% ipython --no-banner

In [1]: import numpy as np

In [2]: import numpy.linalg as la

In [3]: np.set_printoptions(precision=2, suppress=True, linewidth=120, sign=" ")

In [4]: def tidy(a):
   ...:     return np.round(a, 2) + 0
   ...: 

In [5]: A = np.load("case4.npy")

In [6]: A
Out[6]: 
array([[ 110,   80,  -18,  -30,   12,  -62,   52, -104],
       [  80,   91,   -9,  -67,   13,  -87,  -24,  -55],
       [ -18,   -9,  187,  103,   13,   -5,   14,  117],
       [ -30,  -67,  103,  129,   -1,   69,   88,   55],
       [  12,   13,   13,   -1,    3,  -13,    0,   -1],
       [ -62,  -87,   -5,   69,  -13,   89,   48,   27],
       [  52,  -24,   14,   88,    0,   48,  146,  -72],
       [-104,  -55,  117,   55,   -1,   27,  -72,  163]])

In [7]: Uu, sv, vt = la.svd(A, full_matrices=False)

In [8]: tidy(np.abs(vt[0]))
Out[8]: array([ 0.37,  0.34,  0.46,  0.43,  0.02,  0.28,  0.03,  0.52])

In [9]: tidy(vt @ vt.T)
Out[9]: 
array([[ 1.,  0.,  0.,  0.,  0.,  0.,  0.,  0.],
       [ 0.,  1.,  0.,  0.,  0.,  0.,  0.,  0.],
       [ 0.,  0.,  1.,  0.,  0.,  0.,  0.,  0.],
       [ 0.,  0.,  0.,  1.,  0.,  0.,  0.,  0.],
       [ 0.,  0.,  0.,  0.,  1.,  0.,  0.,  0.],
       [ 0.,  0.,  0.,  0.,  0.,  1.,  0.,  0.],
       [ 0.,  0.,  0.,  0.,  0.,  0.,  1.,  0.],
       [ 0.,  0.,  0.,  0.,  0.,  0.,  0.,  1.]])

In [10]: tidy(np.sqrt((sv ** 2).sum())), tidy(la.norm(A))
Out[10]: (np.float64(554.17), np.float64(554.17))

In [11]: (sv > 1e-8).sum()
Out[11]: np.int64(3)

In [12]: Uu.shape, sv.shape, vt.shape
Out[12]: ((8, 8), (8,), (8, 8))
